$ ipython --no-banner

In [1]: import numpy as np

In [2]: import numpy.linalg as la

In [3]: np.set_printoptions(precision=2, suppress=True, linewidth=140, floatmode="fixed")

In [4]: rd = lambda a: np.round(a, 2) + 0

In [5]: feats = np.loadtxt("w.csv", delimiter=",")

In [6]: print(rd(feats))
[[  1.88 -15.20 -12.87]
 [ -6.86   0.76  18.77]
 [  5.25  18.80  -4.36]
 [  4.56  -9.41 -17.05]
 [  5.13  18.92  -3.97]
 [ -7.74  -7.62  16.79]
 [  7.74   7.72 -16.75]
 [ -6.94 -15.46  10.61]
 [  5.24  -7.38 -17.83]
 [ -6.89 -15.67  10.35]
 [ -3.18 -19.68  -1.65]
 [  7.52  12.53 -13.65]
 [ -5.53 -18.49   5.26]
 [ -3.86  11.20  16.11]
 [ -6.68 -16.31   9.46]
 [ -1.63 -19.15  -5.52]
 [  7.64   5.42 -17.67]
 [ -6.74 -16.11   9.74]
 [ -5.82   5.38  18.36]
 [  7.20  14.41 -11.85]]

In [7]: # null space of dimension 1

In [8]: C2 = feats.T @ feats

In [9]: print(la.matrix_rank(C2))
2

In [10]: print(rd(C2))
[[  717.21   992.91 -1407.81]
 [  992.91  3857.89  -667.28]
 [-1407.81  -667.28  3424.90]]

In [11]: print(rd(la.svd(feats, compute_uv=False) ** 2))
[4988.37 3011.63    0.00]

In [12]: cent = np.array([[9, 5, 8], [9, -7, -4], [-1, 1, -6]])

In [13]: mat = np.repeat(cent, 15 // 3, axis=0)

In [14]: rng = np.random.default_rng(97)

In [15]: mat = mat + 0.3 * rng.normal(size=mat.shape)

In [16]: print(rd(mat))
[[ 8.92  5.35  7.87]
 [ 8.70  4.62  7.72]
 [ 8.85  4.60  8.30]
 [ 8.60  5.32  7.86]
 [ 8.84  4.48  8.09]
 [ 9.22 -6.98 -4.04]
 [ 8.93 -6.99 -4.14]
 [ 9.17 -6.61 -3.72]
 [ 8.36 -7.22 -4.20]
 [ 9.16 -7.54 -4.26]
 [-0.96  0.47 -5.60]
 [-0.69  0.71 -6.10]
 [-1.11  0.82 -6.39]
 [-0.45  1.12 -6.40]
 [-1.37  1.46 -6.31]]

In [17]: D = la.norm(mat[:, None] - mat[None], axis=-1)

In [18]: print(np.flatnonzero(D[5] < D.mean() / 2))
[5 6 7 8 9]

In [19]: print(D.shape)
(15, 15)

In [20]: idx = mat[:, 2] > np.median(mat[:, 2])

In [21]: f = mat[idx].mean(axis=0) - mat[~idx].mean(axis=0)

In [22]: print(np.argsort(-np.abs(f).round(6), kind="stable"))
[2 0 1]

In [23]: print(rd((((mat - mat.mean(axis=0)) @ f > 0) == idx).mean()))
0.87

In [24]: print(((mat - mat.mean(axis=0)) @ f > 0).astype(int))
[1 1 1 1 1 0 0 0 0 0 0 0 0 0 0]

In [25]: print(rd(f))
[ 6.17  3.69 10.01]
